% python3 -q
>>> import numpy as np
>>> import numpy.linalg as la
>>> np.set_printoptions(precision=2, suppress=True, linewidth=100)
>>> mat = np.array([[0.0, 0.0, 0.0, 0.0, 0.0, -1.0],
...     [0.0, 0.0, 0.0, 0.0, 0.0, -2.0],
...     [0.0, 0.0, 0.0, 0.0, 0.0, -5.0],
...     [0.0, 0.0, 0.0, 0.0, 0.0, 3.0],
...     [0.0, 0.0, 0.0, 0.0, 0.0, 4.0],
...     [-1.0, -2.0, -5.0, 3.0, 4.0, 0.0]])
>>> # symmetric
>>> Uu, sv, vt = la.svd(mat)
>>> vecs = vt[:(sv > 1e-8).sum()]
>>> rng = np.random.default_rng(958937)
>>> x = mat[1] + -1 * mat[2] + rng.integers(2) * np.eye(6)[5]
>>> x
array([0., 0., 0., 0., 0., 3.])
>>> la.matrix_rank(np.vstack([mat, x]))
np.int64(2)
>>> t3 = np.stack([mat, -3 * mat, mat[::-1]])
>>> la.matrix_rank(t3.reshape(3, -1))
np.int64(2)
>>> (t3 @ mat.T).shape
(3, 6, 6)
>>> print(la.matrix_rank(t3))
[2 2 2]
>>> print(np.einsum("bij,cij->bc", t3, t3))
[[ 110. -330.  -46.]
 [-330.  990.  138.]
 [ -46.  138.  110.]]
>>> r = la.matrix_rank(mat)
>>> print(r)
2
>>> null = la.svd(mat)[2][r:].T
>>> [int(la.matrix_rank(mat[:, :j + 1])) for j in range(6)]
[1, 1, 1, 1, 1, 2]
>>> [int(la.matrix_rank(mat[:i])) for i in range(1, len(mat) + 1)]
[1, 1, 1, 1, 1, 2]
>>> null.shape
(6, 4)
>>> def softmax(z):
...     e = np.exp(z - z.max(axis=-1, keepdims=True))
...     return e / e.sum(axis=-1, keepdims=True)
... 
>>> np.round(softmax(mat[5] + -2), 2) + 0
array([0.  , 0.  , 0.  , 0.26, 0.72, 0.01])
>>> np.round(softmax(10 * mat[5]), 2) + 0
array([0., 0., 0., 0., 1., 0.])
>>> S = mat @ mat.T / np.sqrt(6)
>>> np.round(softmax(S), 2) + 0
array([[0.12, 0.17, 0.59, 0.02, 0.02, 0.08],
       [0.03, 0.08, 0.87, 0.  , 0.  , 0.01],
       [0.  , 0.  , 1.  , 0.  , 0.  , 0.  ],
       [0.  , 0.  , 0.  , 0.23, 0.77, 0.01],
       [0.  , 0.  , 0.  , 0.16, 0.84, 0.  ],
       [0.  , 0.  , 0.  , 0.  , 0.  , 1.  ]])
>>> np.round(softmax(S)[5] @ mat, 2) + 0
array([-1., -2., -5.,  3.,  4.,  0.])
>>> w, vecs = la.eigh(mat)
>>> (w > 1e-8).sum(), (w < -1e-8).sum()
(np.int64(1), np.int64(1))
>>> np.round(la.eigvalsh(mat @ mat), 2) + 0
array([ 0.,  0.,  0.,  0., 55., 55.])
>>> w.sum(), np.trace(mat)
(np.float64(0.0), np.float64(0.0))
>>> la.eigvalsh(mat + -3 * np.eye(6))
array([-10.42,  -3.  ,  -3.  ,  -3.  ,  -3.  ,   4.42])
>>> la.svd(mat, compute_uv=False)
array([7.42, 7.42, 0.  , 0.  , 0.  , 0.  ])
>>> np.abs(vecs[:, -1])
array([0.1 , 0.19, 0.48, 0.29, 0.38, 0.71])
>>> np.round(vecs.T @ mat @ vecs, 2) + 0
array([[-7.42,  0.  ,  0.  ,  0.  ,  0.  ,  0.  ],
       [ 0.  ,  0.  ,  0.  ,  0.  ,  0.  ,  0.  ],
       [ 0.  ,  0.  ,  0.  ,  0.  ,  0.  ,  0.  ],
       [ 0.  ,  0.  ,  0.  ,  0.  ,  0.  ,  0.  ],
       [ 0.  ,  0.  ,  0.  ,  0.  ,  0.  ,  0.  ],
       [ 0.  ,  0.  ,  0.  ,  0.  ,  0.  ,  7.42]])
>>> np.unique(w.round(6) + 0, return_counts=True)[1]
array([1, 4, 1])
